% python3 -q
>>> import numpy as np
>>> import numpy.linalg as la
>>> np.set_printoptions(precision=2, suppress=True, linewidth=160)
>>> E = np.array([[1, 1, 3, 3, 1, 5, 5, 5, 4, 1],
...     [5, 4, 4, 3, 0, 1, 3, 2, 1, 3],
...     [4, 4, 3, 1, 5, 0, 4, 4, 1, 1],
...     [0, 5, 5, 1, 4, 2, 5, 4, 0, 4],
...     [4, 1, 3, 3, 2, 4, 5, 3, 5, 2],
...     [2, 1, 3, 5, 3, 5, 3, 1, 4, 1],
...     [2, 4, 3, 2, 0, 3, 3, 4, 2, 5],
...     [4, 2, 1, 3, 1, 0, 0, 3, 2, 5],
...     [0, 5, 4, 3, 0, 5, 4, 0, 1, 0],
...     [4, 1, 2, 5, 0, 0, 0, 2, 2, 5],
...     [1, 2, 0, 3, 5, 4, 4, 4, 1, 1]])
>>> E
array([[1, 1, 3, 3, 1, 5, 5, 5, 4, 1],
       [5, 4, 4, 3, 0, 1, 3, 2, 1, 3],
       [4, 4, 3, 1, 5, 0, 4, 4, 1, 1],
       [0, 5, 5, 1, 4, 2, 5, 4, 0, 4],
       [4, 1, 3, 3, 2, 4, 5, 3, 5, 2],
       [2, 1, 3, 5, 3, 5, 3, 1, 4, 1],
       [2, 4, 3, 2, 0, 3, 3, 4, 2, 5],
       [4, 2, 1, 3, 1, 0, 0, 3, 2, 5],
       [0, 5, 4, 3, 0, 5, 4, 0, 1, 0],
       [4, 1, 2, 5, 0, 0, 0, 2, 2, 5],
       [1, 2, 0, 3, 5, 4, 4, 4, 1, 1]])
>>> x = np.array([3, -2, 3, -1, -3, -2, -1, -1, 2, 1])
>>> y = E @ x
>>> b, lr = np.zeros(10), 1 / la.norm(E, 2) ** 2
>>> for i in range(15):
...     b -= lr * E.T @ (E @ b - y)
...     if i % 5 == 0: print(i, round(la.norm(E @ b - y), 2))
... 
0 41.81
5 26.19
10 18.72
>>> b
array([ 1.98, -0.66,  0.53,  0.43, -2.16, -1.39, -1.21, -0.62,  0.91,  1.22])
>>> round(float(la.cond(E)), 2)
57.3
>>> other = E / la.norm(E, axis=1, keepdims=True)
>>> cov = other @ other.T
>>> cov[5]
array([0.87, 0.67, 0.62, 0.62, 0.91, 1.  , 0.69, 0.57, 0.76, 0.62, 0.79])
>>> la.norm(other, axis=1)
array([1., 1., 1., 1., 1., 1., 1., 1., 1., 1., 1.])
>>> (cov - 2 * np.eye(11)).round(6).argmax(axis=1)
array([4, 6, 3, 6, 0, 4, 1, 9, 5, 7, 0])
>>> x = np.array([0, 1, 4, 5, 4, 2, 0, 5, -5, -1])
>>> h = np.maximum(E @ x, 0)
>>> np.maximum(E @ (3 * x), 0)
array([138, 117, 165, 198,  96, 132, 111,  75, 123,  87, 177])
>>> h
array([46, 39, 55, 66, 32, 44, 37, 25, 41, 29, 59])
>>> np.tanh(E @ x)
array([1., 1., 1., 1., 1., 1., 1., 1., 1., 1., 1.])
>>> np.flatnonzero(h > 1e-9)
array([ 0,  1,  2,  3,  4,  5,  6,  7,  8,  9, 10])
>>> W2 = np.array([[0.0, 1.8, -0.9], [0.9, 0.2, -1.3]])
>>> rng = np.random.default_rng(8562)
>>> X = np.array([[2, 2],
...     [0, 1],
...     [0, 0],
...     [1, 1],
...     [0, 1],
...     [0, 0],
...     [1, 1],
...     [1, 2],
...     [0, 2],
...     [2, 2],
...     [2, 0]]) @ W2 + 0.3 * rng.normal(size=(11, 3))
>>> X
array([[ 1.88,  3.66, -4.79],
       [ 1.14,  0.52, -1.55],
       [-0.57, -0.01,  0.21],
       [ 0.89,  1.86, -2.42],
       [ 1.11,  0.89, -1.63],
       [ 0.16,  0.05, -0.39],
       [ 1.28,  2.25, -2.62],
       [ 1.67,  2.37, -3.86],
       [ 1.25,  0.43, -2.65],
       [ 2.32,  3.74, -4.42],
       [ 0.55,  4.42, -2.11]])
>>> x = np.array([-2, -1, -2])
>>> y = X @ x
>>> y
array([ 2.16,  0.3 ,  0.72,  1.21,  0.15,  0.41,  0.43,  2.01,  2.38,  0.44, -1.3 ])
>>> la.lstsq(X, y)[0]
array([-2., -1., -2.])
>>> y = y + 0.05 * rng.normal(size=11)
>>> y
array([ 2.14,  0.17,  0.73,  1.08,  0.11,  0.36,  0.5 ,  2.  ,  2.38,  0.41, -1.31])
>>> b, *_ = la.lstsq(X, y)
>>> [round(float(la.norm(la.solve(X.T @ X + lam * np.eye(3), X.T @ y))), 2) for lam in (0, 1, 10, 100)]
[3.03, 1.35, 0.49, 0.14]
>>> np.round(X.T @ (y - X @ b), 2) + 0
array([0., 0., 0.])
>>> P = X @ la.solve(X.T @ X, X.T)
>>> P @ X[:, 2]
array([-4.79, -1.55,  0.21, -2.42, -1.63, -0.39, -2.62, -3.86, -2.65, -4.42, -2.11])
>>> np.round(np.trace(P), 2)
np.float64(3.0)
>>> np.round(la.eigvalsh(P), 2) + 0
array([0., 0., 0., 0., 0., 0., 0., 0., 1., 1., 1.])
>>> other = np.array([[-1, 2, -3], [-2, -5, 2], [4, -4, -4]])
>>> np.einsum("ij->j", X)
array([ 11.68,  20.21, -26.24])
>>> np.vstack([X, other.T]).shape
(14, 3)
>>> t3 = np.stack([X, -1 * X, X[::-1]])
>>> np.einsum("bij,cij->bc", t3, t3)
array([[ 168.17, -168.17,  121.21],
       [-168.17,  168.17, -121.21],
       [ 121.21, -121.21,  168.17]])
>>> la.norm(t3, axis=(1, 2))
array([12.97, 12.97, 12.97])
>>> t3.shape
(3, 11, 3)
>>> la.matrix_rank(t3.reshape(3, -1))
np.int64(2)
>>> W2 = X[[2, 9]].astype(float)
>>> for _ in range(7):
...     labels = la.norm(X[:, None] - W2, axis=-1).argmin(axis=1)
...     W2 = np.array([X[labels == j].mean(axis=0) for j in range(2)])
... 
>>> labels
array([1, 0, 0, 1, 0, 0, 1, 1, 0, 1, 1])
>>> np.bincount(labels)
array([5, 6])
>>> arr = np.load("layer5.npy")
>>> arr
array([[1., 2., 0., 0., 0., 0., 0., 0.],
       [2., 0., 2., 0., 0., 0., 0., 0.],
       [0., 2., 1., 2., 0., 0., 0., 0.],
       [0., 0., 2., 2., 2., 0., 0., 0.],
       [0., 0., 0., 2., 1., 2., 0., 0.],
       [0., 0., 0., 0., 2., 2., 2., 0.],
       [0., 0., 0., 0., 0., 2., 2., 2.],
       [0., 0., 0., 0., 0., 0., 2., 2.]])
>>> O, Rm = la.qr(arr)
>>> np.allclose(Rm.T @ Rm, arr.T @ arr)
True
>>> round(float(abs(Rm[0, 0])), 2), round(la.norm(arr[:, 0]), 2)
(2.24, np.float64(2.24))
>>> np.trace(O @ O.T)
np.float64(8.0)
>>> w, V = la.eigh(arr)
>>> w
array([-2.71, -1.75, -0.47,  0.68,  2.23,  3.15,  4.49,  5.38])
>>> np.abs(V[:, -1]).round(6).argmax()
np.int64(5)
>>> np.round(V @ np.diag(w) @ V.T, 2) + 0
array([[1., 2., 0., 0., 0., 0., 0., 0.],
       [2., 0., 2., 0., 0., 0., 0., 0.],
       [0., 2., 1., 2., 0., 0., 0., 0.],
       [0., 0., 2., 2., 2., 0., 0., 0.],
       [0., 0., 0., 2., 1., 2., 0., 0.],
       [0., 0., 0., 0., 2., 2., 2., 0.],
       [0., 0., 0., 0., 0., 2., 2., 2.],
       [0., 0., 0., 0., 0., 0., 2., 2.]])
>>> np.abs(V[:, -1])
array([0.04, 0.1 , 0.22, 0.38, 0.42, 0.54, 0.49, 0.29])
>>> np.round(V.T @ arr @ V, 2) + 0
array([[-2.71,  0.  ,  0.  ,  0.  ,  0.  ,  0.  ,  0.  ,  0.  ],
       [ 0.  , -1.75,  0.  ,  0.  ,  0.  ,  0.  ,  0.  ,  0.  ],
       [ 0.  ,  0.  , -0.47,  0.  ,  0.  ,  0.  ,  0.  ,  0.  ],
       [ 0.  ,  0.  ,  0.  ,  0.68,  0.  ,  0.  ,  0.  ,  0.  ],
       [ 0.  ,  0.  ,  0.  ,  0.  ,  2.23,  0.  ,  0.  ,  0.  ],
       [ 0.  ,  0.  ,  0.  ,  0.  ,  0.  ,  3.15,  0.  ,  0.  ],
       [ 0.  ,  0.  ,  0.  ,  0.  ,  0.  ,  0.  ,  4.49,  0.  ],
       [ 0.  ,  0.  ,  0.  ,  0.  ,  0.  ,  0.  ,  0.  ,  5.38]])
>>> w.sum(), np.trace(arr)
(np.float64(11.0), np.float64(11.0))
>>> la.eigvalsh(arr + 2 * np.eye(8))
array([-0.71,  0.25,  1.53,  2.68,  4.23,  5.15,  6.49,  7.38])
